% python3 -q
>>> import numpy as np
>>> np.set_printoptions(precision=3, suppress=True, linewidth=100, sign=" ")
>>> X = np.load("out11.npy")
>>> X
array([[-2.,  4., -2.,  0.],
       [-4.,  6., -1., -1.],
       [-4.,  4.,  2., -2.],
       [-4.,  4.,  1., -1.]])
>>> np.unique(X.round(6), axis=0).shape
(4, 4)
>>> np.allclose(X[:-1].T @ np.linalg.lstsq(X[:-1].T, X[-1])[0], X[-1])
False
>>> np.round(X @ np.linalg.pinv(X) @ X, 3) + 0
array([[-2.,  4., -2.,  0.],
       [-4.,  6., -1., -1.],
       [-4.,  4.,  2., -2.],
       [-4.,  4.,  1., -1.]])
>>> th = np.deg2rad(63)
>>> K = np.eye(5)
>>> K[np.ix_([2, 4], [2, 4])] = [[np.cos(th), -np.sin(th)], [np.sin(th), np.cos(th)]]
>>> K
array([[ 1.   ,  0.   ,  0.   ,  0.   ,  0.   ],
       [ 0.   ,  1.   ,  0.   ,  0.   ,  0.   ],
       [ 0.   ,  0.   ,  0.454,  0.   , -0.891],
       [ 0.   ,  0.   ,  0.   ,  1.   ,  0.   ],
       [ 0.   ,  0.   ,  0.891,  0.   ,  0.454]])
>>> M2 = np.array([[3, 5, -1], [4, -5, -2]])
>>> W2 = np.kron(M2, K)
>>> round(float(np.linalg.norm(W2, 2)), 3), round(np.linalg.norm(M2, 2) * np.linalg.norm(K, 2), 3)
(7.217, np.float64(7.217))
>>> W2
array([[ 3.   ,  0.   ,  0.   ,  0.   ,  0.   ,  5.   ,  0.   ,  0.   ,  0.   ,  0.   , -1.   ,
        -0.   , -0.   , -0.   , -0.   ],
       [ 0.   ,  3.   ,  0.   ,  0.   ,  0.   ,  0.   ,  5.   ,  0.   ,  0.   ,  0.   , -0.   ,
        -1.   , -0.   , -0.   , -0.   ],
       [ 0.   ,  0.   ,  1.362,  0.   , -2.673,  0.   ,  0.   ,  2.27 ,  0.   , -4.455, -0.   ,
        -0.   , -0.454, -0.   ,  0.891],
       [ 0.   ,  0.   ,  0.   ,  3.   ,  0.   ,  0.   ,  0.   ,  0.   ,  5.   ,  0.   , -0.   ,
        -0.   , -0.   , -1.   , -0.   ],
       [ 0.   ,  0.   ,  2.673,  0.   ,  1.362,  0.   ,  0.   ,  4.455,  0.   ,  2.27 , -0.   ,
        -0.   , -0.891, -0.   , -0.454],
       [ 4.   ,  0.   ,  0.   ,  0.   ,  0.   , -5.   , -0.   , -0.   , -0.   , -0.   , -2.   ,
        -0.   , -0.   , -0.   , -0.   ],
       [ 0.   ,  4.   ,  0.   ,  0.   ,  0.   , -0.   , -5.   , -0.   , -0.   , -0.   , -0.   ,
        -2.   , -0.   , -0.   , -0.   ],
       [ 0.   ,  0.   ,  1.816,  0.   , -3.564, -0.   , -0.   , -2.27 , -0.   ,  4.455, -0.   ,
        -0.   , -0.908, -0.   ,  1.782],
       [ 0.   ,  0.   ,  0.   ,  4.   ,  0.   , -0.   , -0.   , -0.   , -5.   , -0.   , -0.   ,
        -0.   , -0.   , -2.   , -0.   ],
       [ 0.   ,  0.   ,  3.564,  0.   ,  1.816, -0.   , -0.   , -4.455, -0.   , -2.27 , -0.   ,
        -0.   , -1.782, -0.   , -0.908]])
>>> np.linalg.matrix_rank(W2)
np.int64(10)
>>> r0 = np.array([-7, 2])
>>> np.correlate(K[2], K[1], "full")
array([ 0.   ,  0.   ,  0.   ,  0.   ,  0.   ,  0.454,  0.   , -0.891,  0.   ])
>>> np.cross(K[2, :3], K[1, :3])
array([-0.454,  0.   ,  0.   ])
>>> np.convolve(K[2], r0)
array([ 0.   ,  0.   , -3.178,  0.908,  6.237, -1.782])
>>> M2 = np.linalg.inv(K)
>>> round(float(np.linalg.det(K) * np.linalg.det(M2)), 3)
1.0
>>> np.allclose(M2, K.T)
True
>>> round(float(np.linalg.slogdet(K)[0]), 3)
1.0
>>> F = np.load("data.npy")
>>> F
array([[-3, -3, -3, -2,  1, -3, -1],
       [-3,  1,  2,  3,  3,  2, -2],
       [-2,  3,  3, -3,  2, -1, -2],
       [-2,  3,  3, -3, -3, -3, -2]])
>>> def softmax(z):
...     e = np.exp(z - z.max(axis=-1, keepdims=True))
...     return e / e.sum(axis=-1, keepdims=True)
... 
>>> softmax(F[2])
array([ 0.003,  0.416,  0.416,  0.001,  0.153,  0.008,  0.003])
>>> softmax(F).sum(axis=1)
array([ 1.,  1.,  1.,  1.])
>>> np.round(softmax(10 * F[2]), 3) + 0
array([ 0. ,  0.5,  0.5,  0. ,  0. ,  0. ,  0. ])
>>> S = F @ F.T / np.sqrt(7)
>>> np.round(softmax(S + np.triu(np.full(S.shape, -np.inf), 1)), 3) + 0
array([[ 1.,  0.,  0.,  0.],
       [ 0.,  1.,  0.,  0.],
       [ 0.,  0.,  1.,  0.],
       [ 0.,  0.,  0.,  1.]])
>>> softmax(S)[2] @ F
array([-2.   ,  3.   ,  3.   , -3.   ,  1.768, -1.093, -2.   ])
>>> softmax(S).round(6).argmax(axis=1)
array([ 0,  1,  2,  3])
>>> np.round(softmax(S), 3) + 0
array([[ 1.   ,  0.   ,  0.   ,  0.   ],
       [ 0.   ,  1.   ,  0.   ,  0.   ],
       [ 0.   ,  0.   ,  0.954,  0.046],
       [ 0.   ,  0.   ,  0.   ,  1.   ]])
>>> M2 = np.array([[3, 0, -3],
...     [6, -9, 9],
...     [-9, 8, 5],
...     [-4, 3, -9],
...     [-1, 2, 6],
...     [5, -2, 3],
...     [5, -1, 2]])
>>> M2.T @ F.T
array([[-13, -36, -20, -25],
       [  6,  20,  -4, -10],
       [-20,  21,  80,  44]])
>>> M2 @ F
Traceback (most recent call last):
  File "<python-input-37>", line 1, in <module>
    M2 @ F
    ~~~^~~
ValueError: matmul: Input operand 1 has a mismatch in its core dimension 0, with gufunc signature (n?,k),(k,m?)->(n?,m?) (size 4 is different from 3)
>>> np.linalg.matrix_rank(np.vstack([F, M2.T]))
np.int64(7)
